% ipython --no-banner

In [1]: import numpy as np

In [2]: from numpy import linalg as LA

In [3]: np.set_printoptions(precision=4, suppress=True, linewidth=200, legacy="1.25")

In [4]: W0 = np.array([[-4, 1, -3, 5, 5],
   ...:     [1, -3, 4, -3, 1],
   ...:     [-2, 4, 1, 3, 0],
   ...:     [4, 0, -2, 5, 5]])

In [5]: W0
Out[5]: 
array([[-4,  1, -3,  5,  5],
       [ 1, -3,  4, -3,  1],
       [-2,  4,  1,  3,  0],
       [ 4,  0, -2,  5,  5]])

In [6]: def softmax(z):
   ...:     e = np.exp(z - z.max(axis=-1, keepdims=True))
   ...:     return e / e.sum(axis=-1, keepdims=True)
   ...: 

In [7]: softmax(W0).sum(axis=1)
Out[7]: array([1., 1., 1., 1.])

In [8]: softmax(W0[2] + -2)
Out[8]: array([0.0017, 0.6952, 0.0346, 0.2557, 0.0127])

In [9]: att = W0 @ W0.T / np.sqrt(5)

In [10]: np.round(softmax(att), 4) + 0
Out[10]: 
array([[1.   , 0.   , 0.   , 0.   ],
       [0.   , 1.   , 0.   , 0.   ],
       [0.064, 0.   , 0.936, 0.   ],
       [0.   , 0.   , 0.   , 1.   ]])

In [11]: softmax(att).round(6).argmax(axis=1)
Out[11]: array([0, 1, 2, 3])

In [12]: softmax(att)[2] @ W0
Out[12]: array([-2.1279,  3.808 ,  0.7441,  3.128 ,  0.3199])

In [13]: x = np.array([-3, 0, 2, -1, -1])

In [14]: a = np.maximum(W0 @ x, 0)

In [15]: W0.T @ a
Out[15]: array([-3, -1, 33, -6,  7])

In [16]: np.maximum(W0 @ x, 0) - np.maximum(-W0 @ x, 0)
Out[16]: array([ -4,   7,   5, -26])

In [17]: W0 * (a > 1e-9)[:, None]
Out[17]: 
array([[ 0,  0,  0,  0,  0],
       [ 1, -3,  4, -3,  1],
       [-2,  4,  1,  3,  0],
       [ 0,  0,  0,  0,  0]])

In [18]: T = np.stack([W0, 4 * W0, W0[::-1]])

In [19]: (T @ W0.T).shape
Out[19]: (3, 4, 4)

In [20]: LA.norm(T, axis=(1, 2))
Out[20]: array([14.5602, 58.2409, 14.5602])

In [21]: T.shape
Out[21]: (3, 4, 5)

In [22]: rng = np.random.default_rng(29025)

In [23]: other = W0 + rng.integers(-2, 3, (4, 1)) @ rng.integers(-2, 3, (1, 5))

In [24]: other
Out[24]: 
array([[-4,  0, -4,  7,  7],
       [ 1, -5,  2,  1,  5],
       [-2,  5,  2,  1, -2],
       [ 4, -1, -3,  7,  7]])

In [25]: np.round(LA.svd(other - W0, compute_uv=False), 4) + 0
Out[25]: array([8.3666, 0.    , 0.    , 0.    ])

In [26]: W = np.array([[5, 4, -1, 4],
    ...:     [4, 1, 3, 3],
    ...:     [-2, 4, -1, -2],
    ...:     [-3, 4, -3, -5],
    ...:     [-2, 1, 4, 3]])

In [27]: c = np.array([2, 2, 4, 4])

In [28]: hid = np.maximum(W0 @ W + c, 0)

In [29]: (hid > 0).astype(int)
Out[29]: 
array([[0, 0, 1, 0],
       [0, 1, 1, 1],
       [0, 1, 1, 0],
       [1, 1, 1, 1]])

In [30]: W2 = np.array([[-1, 2, 2], [1, -2, 2], [2, -1, -1], [2, -2, -2]])

In [31]: hid @ W2
Out[31]: 
array([[  38,  -19,  -19],
       [  32,  -37,   -5],
       [  30,  -36,   20],
       [  76, -103,   37]])

In [32]: W @ W2
Out[32]: 
array([[  5,  -5,  11],
       [  9,  -3,   1],
       [  0,  -7,   9],
       [ -9,  -1,  15],
       [ 17, -16, -12]])

In [33]: m1 = np.array([[-0.9, -12.0, 0.8],
    ...:     [-1.9, -15.0, 1.6],
    ...:     [0.5, -4.0, -1.6],
    ...:     [1.7, 17.0, -2.2],
    ...:     [-1.0, -2.0, -0.8],
    ...:     [-1.4, 7.0, -1.1]])

In [34]: x = np.array([2, 1, -1])

In [35]: rhs = m1 @ x

In [36]: c, lr = np.zeros(3), 1 / LA.norm(m1, 2) ** 2

In [37]: for i in range(30):
    ...:     c -= lr * m1.T @ (m1 @ c - rhs)
    ...:     if i % 10 == 0: print(i, round(LA.norm(m1 @ c - rhs), 4))
    ...: 
0 5.0846
10 4.6915
20 4.3287

In [38]: np.round(LA.cond(m1), 4)
Out[38]: 11.7126

In [39]: data = np.load("w.npy")

In [40]: data
Out[40]: 
array([[ 0.9626,  0.3452, -0.9468, -0.6584],
       [-0.9968,  0.6107,  0.508 , -0.9975],
       [-0.9797, -0.0699,  0.8005, -0.9069],
       [-0.9478, -0.1293,  0.5511, -0.9776],
       [-0.9922,  0.02  ,  0.9447, -0.02  ],
       [ 0.226 , -0.7487,  0.5511,  0.05  ],
       [ 0.5511, -0.4777,  0.3452,  0.8397],
       [-0.9087, -0.02  ,  0.7443, -0.1489],
       [ 0.9895,  0.5227, -0.9716,  0.1194],
       [ 0.1781, -0.03  , -0.3095, -0.6469],
       [-0.04  ,  0.2821, -0.4777, -0.7969],
       [-0.7857,  0.4382, -0.3095, -0.9753],
       [-0.9069, -0.7064,  0.8896, -0.6858],
       [ 0.9912, -0.7779, -0.3627,  0.9603]])

In [41]: D = LA.norm(data[:, None] - data[None], axis=-1)

In [42]: np.unravel_index(D.round(6).argmax(), D.shape)
Out[42]: (1, 13)

In [43]: D[:5, :5]
Out[43]: 
array([[0.    , 2.4781, 2.657 , 2.4941, 2.8129],
       [2.4781, 0.    , 0.7465, 0.7431, 1.2228],
       [2.657 , 0.7465, 0.    , 0.2679, 0.9031],
       [2.4941, 0.7431, 0.2679, 0.    , 1.047 ],
       [2.8129, 1.2228, 0.9031, 1.047 , 0.    ]])

In [44]: np.flatnonzero(D[2] < D.mean() / 2)
Out[44]: array([ 1,  2,  3,  7, 12])

In [45]: LA.matrix_rank(D ** 2)
Out[45]: 6

In [46]: D.mean(axis=1).argmax()
Out[46]: 13

In [47]: D[2]
Out[47]: array([2.657 , 0.7465, 0.    , 0.2679, 0.9031, 1.7007, 2.4016, 0.765 , 2.9022, 1.6254, 1.6288, 1.238 , 0.6836, 3.0373])

In [48]: (D + 1e9 * np.eye(14)).round(6).argmin(axis=1)
Out[48]: array([ 8,  3,  3,  2,  7,  6, 13,  4,  0, 10,  9, 10,  2,  6])

In [49]: D[2].round(6).argsort(kind="stable")[:4]
Out[49]: array([ 2,  3, 12,  1])

In [50]: D.shape
Out[50]: (14, 14)

In [51]: x = np.array([1, 0, 2])

In [52]: rhs = m1 @ x

In [53]: try:
    ...:     LA.solve(m1, rhs)
    ...: except LA.LinAlgError as e:
    ...:     print(e)
    ...: 
Last 2 dimensions of the array must be square

In [54]: rhs
Out[54]: array([ 0.7,  1.3, -2.7, -2.7, -2.6, -3.6])

In [55]: np.round(LA.solve(m1.T @ m1, m1.T @ rhs), 4) + 0
Out[55]: array([1., 0., 2.])

In [56]: rhs = rhs + 0.1 * rng.normal(size=6)

In [57]: rhs
Out[57]: array([ 0.7146,  1.0571, -2.7074, -2.823 , -2.5573, -3.5483])

In [58]: c, *_ = LA.lstsq(m1, rhs)

In [59]: round(float(LA.norm(rhs - m1 @ c)), 4)
Out[59]: 0.2736

In [60]: [round(float(LA.norm(LA.solve(m1.T @ m1 + lam * np.eye(3), m1.T @ rhs))), 2) for lam in (0, 1, 10, 100)]
Out[60]: [2.23, 1.88, 0.79, 0.15]

In [61]: cen = (data - data.mean(axis=0)) / data.std(axis=0)

In [62]: cen.std(axis=0)
Out[62]: array([1., 1., 1., 1.])

In [63]: c = LA.lstsq(np.delete(cen, 1, axis=1), cen[:, 1])[0]

In [64]: np.abs(c).argmax()
Out[64]: 1

In [65]: np.round(1 - np.var(cen[:, 1] - np.delete(cen, 1, axis=1) @ c), 4)
Out[65]: 0.6413

In [66]: other = np.c_[data[:, :3] @ np.array([[3, 2, 1], [0, 0, 3], [2, 2, 0]]), np.array([4, -1, 4, -2, -3, 3, 4, -3, 2, -2, -4, 4, -5, -4])]

In [67]: other
Out[67]: 
array([[ 0.9942,  0.0316,  1.9982,  4.    ],
       [-1.9744, -0.9776,  0.8353, -1.    ],
       [-1.3381, -0.3584, -1.1894,  4.    ],
       [-1.7412, -0.7934, -1.3357, -2.    ],
       [-1.0872, -0.095 , -0.9322, -3.    ],
       [ 1.7802,  1.5542, -2.0201,  3.    ],
       [ 2.3437,  1.7926, -0.882 ,  4.    ],
       [-1.2375, -0.3288, -0.9687, -3.    ],
       [ 1.0253,  0.0358,  2.5576,  2.    ],
       [-0.0847, -0.2628,  0.0881, -2.    ],
       [-1.0754, -1.0354,  0.8063, -4.    ],
       [-2.9761, -2.1904,  0.5289,  4.    ],
       [-0.9415, -0.0346, -3.0261, -5.    ],
       [ 2.2482,  1.257 , -1.3425, -4.    ]])

In [68]: LA.matrix_rank(other)
Out[68]: 4

In [69]: np.round(LA.norm(other - data @ LA.lstsq(data, other)[0], axis=0), 4) + 0
Out[69]: array([ 0.    ,  0.    ,  0.    , 11.0151])

In [70]: LA.matrix_rank(np.c_[data, other])
Out[70]: 5

In [71]: np.round(LA.lstsq(data, other[:, 0])[0], 4) + 0
Out[71]: array([3., 0., 2., 0.])
